In [1]: import numpy as np

In [2]: np.set_printoptions(precision=2, suppress=True, linewidth=160)

In [3]: def rd(a):
   ...:     return np.round(a, 2) + 0
   ...: 

In [4]: m1 = np.load("data.npy")

In [5]: m1
Out[5]: 
array([[ 1.2,  1.4, -0.3, -1. , -1.3,  6.5, -0.3,  0.3, -0.8, -1.9, -0.8],
       [ 1.1,  0.3, -0.6, -0.4, -0.8, 10.5, -1. ,  2.5, -1.4,  0.1,  1.3],
       [ 0.5, -1.9, -0.9,  1.1,  0.9,  2. ,  1. , -0.5, -0.6, -0.5, -0.5],
       [ 1.1,  0.5,  0.7,  0.9, -1.8,  3.5, -0.3,  0.9, -0.6,  0.9,  0.7],
       [ 1.2,  1.5, -0.4,  0. ,  1.1, -5. ,  1. ,  0. , -1.3, -0.2,  0.1],
       [ 0.2, -1.6, -1.2,  0.1, -1.4, -8. ,  2. ,  0.5, -0.1,  0.7,  0.3],
       [-2.3,  0.2,  0.9,  0.9,  0. , -0.5, -0.7,  0.1,  0.1,  0.5,  1.5],
       [-0.9,  0.5,  0.1,  0.4,  1.8, -3.5, -1. , -0.4,  0.3,  1.6, -0.4],
       [-1.6, -0.2, -0.5, -0.3, -0.2,  5. , -1.8,  0.5,  0.7,  0.1,  0.3],
       [ 2.5, -1.1, -2.5,  0.7, -0.1, -1. ,  1.4, -1.5, -0.8, -0.6, -0.2],
       [-1.1, -0.8,  1.9, -1.5,  0.8,  0. , -1.4, -0.4, -0.5, -0.4, -1.7],
       [ 1.2,  0.7, -0.6, -1. ,  0.5, -3. , -1. , -0.1, -0.5,  1.2,  0.2],
       [-0.1,  0. , -0.6,  0.1,  0.5,  5.5, -1. , -0.2,  1.4,  0.2, -0.8]])

In [6]: B = np.c_[m1[:, :6] @ np.array([[-2, 2, 0, 0, 0, 2],
   ...:     [-1, 1, 2, 0, -2, -2],
   ...:     [-2, 0, 1, 2, 0, -1],
   ...:     [2, 1, -2, 1, 0, 0],
   ...:     [2, -1, 2, 2, 0, 0],
   ...:     [2, 0, -1, 1, -1, -1]]), np.array([3, -2, 0, 3, 1, 3, 3, 2, -2, -3, 0, 3, 2])]

In [7]: rd(B)
Out[7]: 
array([[  5.2,   4.1,  -4.6,   2.3,  -9.3,  -6.6,   3. ],
       [ 17.3,   2.9, -11.3,   7.3, -11.1,  -8.3,  -2. ],
       [ 10.7,  -0.7,  -7.1,   3.1,   1.8,   3.7,   0. ],
       [  1.1,   5.4,  -7.2,   2.2,  -4.5,  -3. ,   3. ],
       [-10.9,   2.8,   9.8,  -3.6,   2. ,   4.8,   1. ],
       [-15. ,   0.3,   0.6, -13.1,  11.2,  12.8,   3. ],
       [  3.4,  -3.5,   0. ,   2.2,   0.1,  -5.4,   3. ],
       [ -1.5,  -2.7,   7.4,   0.7,   2.5,   0.6,   2. ],
       [ 13.4,  -3.5,  -5.7,   3.3,  -4.6,  -7.3,  -2. ],
       [  0.3,   4.7,  -5.3,  -5.5,   3.2,  10.7,  -3. ],
       [ -2.2,  -5.3,   4.9,   3.9,   1.6,  -2.5,   0. ],
       [ -8.9,   1.6,   6.8,  -4.2,   1.6,   4.6,   3. ],
       [ 13.6,  -0.6,  -5.3,   5.4,  -5.5,  -5.1,   2. ]])

In [8]: np.linalg.matrix_rank(B)
Out[8]: np.int64(7)

In [9]: rd(np.linalg.lstsq(m1, B[:, 0])[0])
Out[9]: array([-2., -1., -2.,  2.,  2.,  2.,  0.,  0.,  0.,  0.,  0.])

In [10]: rd(np.linalg.norm(np.linalg.qr(m1)[0].T @ B, axis=0) ** 2 / ((B ** 2).sum(axis=0) + 1e-12))
Out[10]: array([1.  , 1.  , 1.  , 1.  , 1.  , 1.  , 0.61])

In [11]: f, v = m1[12], m1[3]

In [12]: f @ v
Out[12]: np.float64(16.81)

In [13]: pr = (f @ v) / (f @ f) * f

In [14]: rd(v - pr)
Out[14]: array([ 1.15,  0.5 ,  0.99,  0.85, -2.04,  0.82,  0.19,  1.  , -1.28,  0.8 ,  1.09])

In [15]: rd(pr)
Out[15]: array([-0.05,  0.  , -0.29,  0.05,  0.24,  2.68, -0.49, -0.1 ,  0.68,  0.1 , -0.39])

In [16]: np.linalg.matrix_rank(np.outer(f, v))
Out[16]: np.int64(1)

In [17]: rd(np.linalg.norm(f + v) ** 2 + np.linalg.norm(f - v) ** 2)
Out[17]: np.float64(110.74)
